In [1]: import numpy as np

In [2]: from numpy import linalg as LA

In [3]: np.set_printoptions(precision=2, suppress=True, linewidth=100, sign=" ")

In [4]: tidy = lambda a: np.round(a, 2) + 0

In [5]: E = np.loadtxt("layer4.csv", delimiter=",")

In [6]: E
Out[6]: 
array([[ -3.,  -3.,  -3.,  -3.],
       [ -3.,  -6.,  -6.,  -6.],
       [ -3.,  -6.,  -9.,  -9.],
       [ -3.,  -6.,  -9., -12.]])

In [7]: # symmetric, so the eigenvalues are real

In [8]: [round(float(LA.det(E[:i, :i])), 2) + 0 for i in range(1, 5)]
Out[8]: [-3.0, 9.0, -27.0, 81.0]

In [9]: w, V = LA.eig(E)

In [10]: tidy(np.sort(LA.eigvals(E @ E)))
Out[10]: array([   0.72,    1.63,    9.  ,  618.65])

In [11]: tidy(E @ V[:, 0] - w[0] * V[:, 0])
Out[11]: array([ 0.,  0.,  0.,  0.])

In [12]: tidy(np.prod(w))
Out[12]: np.float64(81.0)

In [13]: tidy(np.sort(LA.eigvals(E.T)))
Out[13]: array([-24.87,  -3.  ,  -1.28,  -0.85])

In [14]: tidy(LA.eigvals(E).sum().real)
Out[14]: np.float64(-30.0)

In [15]: np.kron(np.eye(2, dtype=int), E)
Out[15]: 
array([[ -3.,  -3.,  -3.,  -3.,  -0.,  -0.,  -0.,  -0.],
       [ -3.,  -6.,  -6.,  -6.,  -0.,  -0.,  -0.,  -0.],
       [ -3.,  -6.,  -9.,  -9.,  -0.,  -0.,  -0.,  -0.],
       [ -3.,  -6.,  -9., -12.,  -0.,  -0.,  -0.,  -0.],
       [ -0.,  -0.,  -0.,  -0.,  -3.,  -3.,  -3.,  -3.],
       [ -0.,  -0.,  -0.,  -0.,  -3.,  -6.,  -6.,  -6.],
       [ -0.,  -0.,  -0.,  -0.,  -3.,  -6.,  -9.,  -9.],
       [ -0.,  -0.,  -0.,  -0.,  -3.,  -6.,  -9., -12.]])

In [16]: np.einsum("ii->", E)
Out[16]: np.float64(-30.0)

In [17]: tidy(np.poly(E))
Out[17]: array([   1.,   30.,  135.,  189.,   81.])

In [18]: tidy(LA.eigvals(E))
Out[18]: array([-24.87,  -3.  ,  -1.28,  -0.85])

In [19]: M = np.loadtxt("run6.csv", delimiter=",")

In [20]: M
Out[20]: 
array([[-5., -3., -5., -3.],
       [ 9.,  7.,  9.,  7.],
       [-5., -3., -5., -3.],
       [ 9.,  7.,  9.,  7.]])

In [21]: tidy(LA.det(M))
Out[21]: np.float64(0.0)

In [22]: (M - M.T) / 2
Out[22]: 
array([[ 0., -6.,  0., -6.],
       [ 6.,  0.,  6.,  0.],
       [ 0., -6.,  0., -6.],
       [ 6.,  0.,  6.,  0.]])

In [23]: M.inv()
---------------------------------------------------------------------------
AttributeError                            Traceback (most recent call last)
Cell In[23], line 1
----> 1 M.inv()

AttributeError: 'numpy.ndarray' object has no attribute 'inv'

In [24]: tidy(np.abs(LA.eigvals(M)).max())
Out[24]: np.float64(8.0)

In [25]: np.allclose(M @ M.T, M.T @ M)
Out[25]: False

In [26]: M @ M
Out[26]: 
array([[ -4., -12.,  -4., -12.],
       [ 36.,  44.,  36.,  44.],
       [ -4., -12.,  -4., -12.],
       [ 36.,  44.,  36.,  44.]])

In [27]: (M + M.T) / 2
Out[27]: 
array([[-5.,  3., -5.,  3.],
       [ 3.,  7.,  3.,  7.],
       [-5.,  3., -5.,  3.],
       [ 3.,  7.,  3.,  7.]])

In [28]: r = LA.matrix_rank(M)

In [29]: r
Out[29]: np.int64(2)

In [30]: null = LA.svd(M)[2][r:].T

In [31]: np.allclose(M @ null, 0)
Out[31]: True

In [32]: [int(LA.matrix_rank(M[:i])) for i in range(1, len(M) + 1)]
Out[32]: [1, 2, 2, 2]

In [33]: [int(LA.matrix_rank(M[:, :j + 1])) for j in range(4)]
Out[33]: [1, 2, 2, 2]

In [34]: tidy(null @ null.T)
Out[34]: 
array([[ 0.5,  0. , -0.5,  0. ],
       [ 0. ,  0.5,  0. , -0.5],
       [-0.5,  0. ,  0.5,  0. ],
       [ 0. , -0.5,  0. ,  0.5]])
